% ipython --no-banner

In [1]: import numpy as np

In [2]: from numpy import linalg as LA

In [3]: np.set_printoptions(precision=3, suppress=True, linewidth=100, sign=" ")

In [4]: basis = np.array([[2, 1, 2, 1, -2, -3, 0, -2, -3, -2, 3, 3],
   ...:     [-1, -1, -3, 2, 0, 3, -1, 0, -3, 3, 1, 2]])

In [5]: arr = np.repeat(basis, 42 // 2, axis=0)

In [6]: rng = np.random.default_rng(4)

In [7]: arr = arr + 0.02 * rng.normal(size=arr.shape)

In [8]: print(arr.round(3) + 0)
[[ 1.987  0.997  2.033  1.013 -2.033 -3.    -0.012 -1.997 -3.032 -1.995  3.005  3.032]
 [ 2.006  1.01   1.97   1.045 -2.038 -2.978 -0.007 -2.018 -3.013 -2.013  3.008  2.998]
 [ 2.03   0.963  2.     0.982 -1.984 -3.042 -0.007 -1.996 -3.03  -1.98   3.004  3.02 ]
 [ 2.019  0.98   1.984  0.996 -1.985 -2.983 -0.014 -2.012 -3.016 -2.012  2.995  2.997]
 [ 2.041  0.99   1.994  1.009 -2.019 -3.007  0.    -1.985 -3.026 -1.973  2.993  3.003]
 [ 2.017  1.013  2.021  1.003 -2.    -2.994 -0.02  -1.976 -3.016 -2.025  3.041  2.997]
 [ 1.976  1.037  1.993  1.021 -2.017 -3.005 -0.034 -2.038 -3.02  -2.002  3.016  3.049]
 [ 1.979  1.02   1.988  0.997 -2.03  -3.03  -0.016 -2.024 -3.    -2.014  3.025  3.003]
 [ 2.003  1.023  2.01   0.999 -2.002 -3.002  0.022 -1.984 -2.993 -1.984  2.989  3.01 ]
 [ 1.972  1.027  2.002  1.004 -1.988 -3.    -0.005 -1.976 -2.998 -2.018  3.009  2.966]
 [ 2.033  0.997  2.001  1.045 -1.957 -2.998  0.012 -1.978 -2.966 -2.003  3.003  3.024]
 [ 2.005  1.015  2.012  0.977 -2.017 -3.053 -0.005 -1.973 -3.022 -1.975  3.02   2.999]
 [ 2.     1.002  1.983  0.994 -2.001 -2.988  0.016 -2.015 -2.983 -2.016  2.997  3.007]
 [ 2.     0.997  2.005  0.989 -2.013 -3.004  0.019 -2.002 -2.962 -1.996  2.941  2.991]
 [ 2.033  1.     1.991  0.983 -1.974 -2.98   0.013 -1.991 -2.971 -1.984  2.975  3.015]
 [ 2.003  0.998  2.015  1.001 -2.059 -2.969  0.021 -2.002 -3.007 -1.995  2.974  3.006]
 [ 1.995  0.993  1.982  0.986 -1.978 -2.973  0.01  -2.001 -3.018 -1.986  3.032  2.968]
 [ 2.023  0.957  1.993  1.008 -2.027 -3.03   0.004 -1.982 -3.01  -1.973  2.984  3.035]
 [ 2.002  1.005  2.012  1.006 -1.963 -2.956  0.011 -2.003 -3.024 -2.015  3.     2.998]
 [ 1.999  1.     2.01   0.973 -2.021 -2.978  0.017 -2.011 -2.974 -2.014  2.995  2.963]
 [ 2.017  1.     2.021  1.014 -1.998 -2.997  0.024 -2.003 -3.003 -1.998  3.016  3.019]
 [-0.961 -1.001 -2.974  1.987  0.013  3.003 -0.965  0.013 -3.008  3.012  1.008  1.995]
 [-1.005 -1.018 -2.944  2.004  0.02   2.978 -1.021 -0.002 -3.002  3.017  0.981  2.012]
 [-0.969 -1.017 -2.981  1.982  0.008  3.008 -0.964 -0.013 -2.996  3.022  0.978  2.001]
 [-1.016 -1.013 -2.985  2.015  0.053  3.029 -0.973 -0.002 -3.005  3.004  0.955  2.034]
 [-1.012 -1.02  -3.008  2.018  0.026  2.993 -0.991  0.    -3.019  3.004  1.001  1.97 ]
 [-0.977 -1.031 -2.995  1.98  -0.016  2.986 -0.985 -0.025 -3.003  3.031  0.987  2.   ]
 [-0.986 -1.011 -2.99   1.987  0.014  3.002 -1.018  0.029 -3.002  2.995  0.982  1.991]
 [-1.002 -0.996 -2.978  1.974 -0.007  3.024 -0.996  0.008 -2.968  3.007  1.01   1.999]
 [-0.964 -0.979 -3.014  2.011 -0.023  3.022 -0.986 -0.003 -3.008  2.964  1.015  1.998]
 [-1.006 -0.985 -3.013  1.988 -0.014  2.973 -0.952 -0.004 -3.007  3.018  0.937  1.999]
 [-1.    -1.02  -2.991  1.959  0.     3.017 -1.045 -0.03  -3.004  2.998  0.985  2.005]
 [-0.997 -1.029 -3.004  1.972 -0.044  2.949 -0.983 -0.006 -2.964  2.967  0.989  2.003]
 [-1.006 -0.993 -3.     1.984 -0.05   2.978 -0.969  0.012 -2.976  2.985  0.993  1.98 ]
 [-0.995 -1.001 -2.994  2.033 -0.019  3.012 -1.031  0.02  -3.011  2.996  1.     2.031]
 [-1.003 -1.012 -3.026  2.003 -0.02   2.987 -1.003  0.011 -3.017  3.011  1.033  1.968]
 [-0.975 -0.959 -3.014  2.01  -0.03   3.004 -1.009  0.004 -3.021  2.981  0.989  1.983]
 [-1.015 -1.007 -3.025  1.994  0.007  2.951 -0.999 -0.018 -3.025  2.97   0.98   1.982]
 [-0.996 -1.029 -2.982  1.98   0.01   3.019 -1.028  0.018 -2.959  2.989  1.009  1.995]
 [-1.    -1.005 -3.012  2.013  0.016  2.999 -0.971  0.021 -2.987  2.985  1.037  2.026]
 [-1.043 -1.023 -3.01   2.018  0.025  2.994 -0.995  0.014 -3.026  3.012  0.994  2.004]
 [-1.001 -1.024 -3.02   2.001  0.003  2.995 -0.979 -0.007 -3.024  2.993  0.996  1.997]]

In [9]: print(LA.norm(arr, axis=0))
[ 10.269   6.512  16.519  10.236   9.189  19.426   4.554   9.159  19.46   16.513  14.487  16.538]

In [10]: print(round(LA.norm(arr) ** 2 / LA.norm(arr, 2) ** 2, 3))
1.783

In [11]: K = np.load("dump.npy")

In [12]: print(K)
[[ -8   4   8 -14   7  14]
 [  8  -8   0  14 -14   0]
 [  8   8   0  14  14   0]
 [ -2   1   2  -4   2   4]
 [  2  -2   0   4  -4   0]
 [  2   2   0   4   4   0]]

In [13]: print((K + K.T) / 2)
[[-8.   6.   8.  -8.   4.5  8. ]
 [ 6.  -8.   4.   7.5 -8.   1. ]
 [ 8.   4.   0.   8.   7.   0. ]
 [-8.   7.5  8.  -4.   3.   4. ]
 [ 4.5 -8.   7.   3.  -4.   2. ]
 [ 8.   1.   0.   4.   2.   0. ]]

In [14]: LA.determinant(K)
---------------------------------------------------------------------------
AttributeError                            Traceback (most recent call last)
Cell In[14], line 1
----> 1 LA.determinant(K)

AttributeError: module 'numpy.linalg' has no attribute 'determinant'

In [15]: print(K @ K)
[[ 230    0  -92  420    0 -168]
 [-184  138   92 -336  252  168]
 [   0  -46   92    0  -84  168]
 [  60    0  -24  110    0  -44]
 [ -48   36   24  -88   66   44]
 [   0  -12   24    0  -22   44]]

In [16]: print(np.allclose(K @ K.T, K.T @ K))
False

In [17]: Y = arr / np.sqrt((arr ** 2).mean(axis=1, keepdims=True))

In [18]: print(Y[35])
[-0.5   -0.505 -1.509  0.999 -0.01   1.49  -0.5    0.005 -1.505  1.502  0.515  0.981]

In [19]: print(LA.norm(Y, axis=1))
[ 3.464  3.464  3.464  3.464  3.464  3.464  3.464  3.464  3.464  3.464  3.464  3.464  3.464  3.464
  3.464  3.464  3.464  3.464  3.464  3.464  3.464  3.464  3.464  3.464  3.464  3.464  3.464  3.464
  3.464  3.464  3.464  3.464  3.464  3.464  3.464  3.464  3.464  3.464  3.464  3.464  3.464  3.464]

In [20]: z = rng.permutation(6)

In [21]: print(z)
[ 1  5  0  3  4  2]

In [22]: Y = K[z][:, z]

In [23]: print(np.allclose(Y, K))
False

In [24]: print(np.diag(Y))
[-8  0 -8 -4 -4  0]

In [25]: print(Y)
[[ -8   0   8  14 -14   0]
 [  2   0   2   4   4   0]
 [  4  14  -8 -14   7   8]
 [  1   4  -2  -4   2   2]
 [ -2   0   2   4  -4   0]
 [  8   0   8  14  14   0]]

In [26]: print(np.trace(Y))
-24

In [27]: m1 = np.loadtxt("out2.csv", delimiter=",")

In [28]: print(m1)
[[ -4.789 -14.839  -1.488  -3.229  -8.853   3.7    -6.929   2.031   0.144]
 [ -3.712  -1.973  -6.994  -2.81   -7.477  -6.353   3.543  -8.262 -12.183]
 [  5.616  12.936   4.48    3.93   10.668  -0.02    3.95    2.225   5.589]
 [  5.399  14.19    3.232   3.722  10.143  -1.716   5.438   0.329   3.111]
 [ -5.605 -11.516  -5.326  -3.968 -10.737  -1.33   -2.638  -3.661  -7.378]
 [ -3.914  -2.686  -7.002  -2.943  -7.843  -6.112   3.168  -8.085 -12.063]
 [ -0.229  -8.714   4.835   0.104   0.093   7.923  -7.819   8.36   10.335]
 [ -0.617   6.812  -5.54   -0.698  -1.704  -7.967   7.269  -8.745 -11.24 ]
 [  3.296  13.901  -1.237   2.103   5.855  -6.116   8.219  -5.206  -4.859]
 [ -3.696  -1.918  -6.992  -2.8    -7.448  -6.371   3.571  -8.275 -12.192]
 [ -1.208   5.374  -5.963  -1.108  -2.821  -7.889   6.781  -8.898 -11.727]
 [ -5.066 -14.712  -2.178  -3.448  -9.429   2.96   -6.408   1.131  -1.119]
 [  5.369  14.268   3.118   3.696  10.077  -1.858   5.554   0.166   2.892]
 [ -5.399 -14.189  -3.234  -3.722 -10.144   1.714  -5.436  -0.331  -3.114]
 [  4.87   14.819   1.679   3.293   9.021  -3.501   6.793  -1.786   0.203]
 [  2.51   -1.845   6.677   2.003   5.26    7.372  -5.369   8.867  12.339]
 [ -4.611  -5.41   -6.874  -3.396  -9.097  -5.028   1.633  -7.208 -11.315]
 [  5.53   13.69    3.829   3.84   10.445  -0.939   4.779   1.21    4.278]
 [  4.164  14.676   0.206   2.75    7.583  -4.934   7.685  -3.598  -2.415]
 [  2.165  12.34   -2.78    1.278   3.638  -7.124   8.402  -6.733  -7.334]
 [ -5.606 -11.545  -5.312  -3.968 -10.739  -1.306  -2.662  -3.636  -7.348]
 [  3.199   0.263   6.908   2.468   6.536   6.867  -4.398   8.604  12.355]
 [  5.564  10.962   5.577   3.954  10.691   1.777   2.177   4.121   7.934]
 [  5.631  12.304   4.901   3.962  10.74    0.625   3.337   2.919   6.465]
 [  2.636  -1.474   6.728   2.088   5.494   7.293  -5.205   8.834  12.36 ]
 [ -0.228  -8.712   4.836   0.104   0.095   7.923  -7.819   8.36   10.336]
 [ -5.461  -9.989  -5.945  -3.906 -10.542  -2.488  -1.417  -4.839  -8.779]
 [  4.011  14.576  -0.07    2.635   7.276  -5.177   7.813  -3.918  -2.892]
 [ -1.807   3.815  -6.331  -1.522  -3.948  -7.714   6.192  -8.951 -12.092]
 [  4.175   3.656   6.986   3.115   8.317   5.756  -2.641   7.81   11.85 ]
 [  5.611  11.635   5.268   3.969  10.743   1.229   2.739   3.556   7.25 ]
 [  0.058   8.345  -4.986  -0.224  -0.42   -7.947   7.722  -8.453 -10.537]
 [  5.592  11.324   5.417   3.964  10.725   1.489   2.475   3.826   7.578]
 [ -0.331   7.478  -5.314  -0.497  -1.16   -7.972   7.475  -8.636 -10.96 ]
 [  2.984  -0.415   6.849   2.324   6.14    7.044  -4.72    8.708  12.377]
 [  4.08    3.295   6.995   3.052   8.144   5.892  -2.84    7.917  11.936]
 [ -3.395  -0.899  -6.951  -2.599  -6.896  -6.687   4.087  -8.49  -12.31 ]
 [ -5.449 -14.039  -3.435  -3.765 -10.255   1.458  -5.224  -0.624  -3.504]
 [ -5.574 -11.08   -5.527  -3.958 -10.703  -1.685  -2.273  -4.027  -7.821]
 [ -5.233 -14.525  -2.662  -3.583  -9.783   2.408  -5.991   0.475  -2.023]
 [  3.563  14.188  -0.823   2.301   6.383  -5.8     8.1    -4.761  -4.17 ]
 [ -5.376 -14.249  -3.146  -3.703 -10.093   1.823  -5.526  -0.206  -2.946]
 [ -4.941 -14.791  -1.853  -3.348  -9.167   3.316  -6.665   1.561  -0.519]
 [  1.9    11.908  -3.101   1.087   3.123  -7.295   8.382  -7.022  -7.827]
 [ -3.587 -14.212   0.784  -2.319  -6.431   5.769  -8.088   4.719   4.105]
 [ -5.505 -10.359  -5.815  -3.928 -10.608  -2.228  -1.7    -4.578  -8.475]
 [  3.27   13.871  -1.276   2.084   5.803  -6.145   8.229  -5.247  -4.924]
 [  5.509  13.797   3.717   3.82   10.395  -1.09    4.91    1.041   4.056]
 [ -5.623 -11.902  -5.129  -3.969 -10.749  -0.996  -2.973  -3.312  -6.951]
 [ -3.768  -2.169  -6.997  -2.847  -7.579  -6.289   3.441  -8.215 -12.153]
 [ -3.058 -13.615   1.588  -1.928  -5.385   6.37   -8.298   5.572   5.436]]

In [29]: D = LA.norm(m1[:, None] - m1[None], axis=-1)

In [30]: print(D[45].round(6).argsort(kind="stable")[:4])
[ 45  26  38   4]

In [31]: print(D.mean(axis=1).argmax())
25
